% ipython --no-banner

In [1]: import numpy as np

In [2]: np.set_printoptions(precision=3, suppress=True, linewidth=200)

In [3]: rnd = lambda a: np.round(a, 3) + 0

In [4]: E = np.loadtxt("layer7.csv", delimiter=",")

In [5]: E
Out[5]: 
array([[ 0.,  0., -1.,  0.,  2.],
       [ 0.,  0.,  0.,  0.,  2.],
       [ 1.,  0.,  0.,  2.,  1.],
       [ 0.,  0., -2.,  0.,  0.],
       [-2., -2., -1.,  0.,  0.]])

In [6]: # skew, so no eigenvalue has a real part

In [7]: Uu, sigma, vt = np.linalg.svd(E)

In [8]: np.argmax(sigma[:-1] / (sigma[1:] + 1e-6)) + 1
Out[8]: np.int64(4)

In [9]: other = Uu[:, :4] @ np.diag(sigma[:4]) @ vt[:4]

In [10]: rnd(np.linalg.norm(E - other, 2)), rnd(sigma[4])
Out[10]: (np.float64(0.0), np.float64(0.0))

In [11]: rnd(np.abs(E - other).max())
Out[11]: np.float64(0.0)

In [12]: Uu, sigma, vt = np.linalg.svd(E)

In [13]: V = vt[:(sigma > 1e-8).sum()]

In [14]: rng = np.random.default_rng(57)

In [15]: x0 = E[3] + -1 * E[0] + rng.integers(2) * np.eye(5)[2]

In [16]: x0
Out[16]: array([ 0.,  0., -1.,  0., -2.])

In [17]: rnd(np.diag(V.T @ V))
Out[17]: array([0.556, 0.556, 1.   , 0.889, 1.   ])

In [18]: rnd(V.T @ V)
Out[18]: 
array([[ 0.556,  0.444,  0.   ,  0.222,  0.   ],
       [ 0.444,  0.556,  0.   , -0.222,  0.   ],
       [ 0.   ,  0.   ,  1.   ,  0.   ,  0.   ],
       [ 0.222, -0.222,  0.   ,  0.889,  0.   ],
       [ 0.   ,  0.   ,  0.   ,  0.   ,  1.   ]])

In [19]: rnd(np.linalg.norm(x0 - V.T @ V @ x0))
Out[19]: np.float64(0.0)

In [20]: np.linalg.cond(E) > 100
Out[20]: np.True_
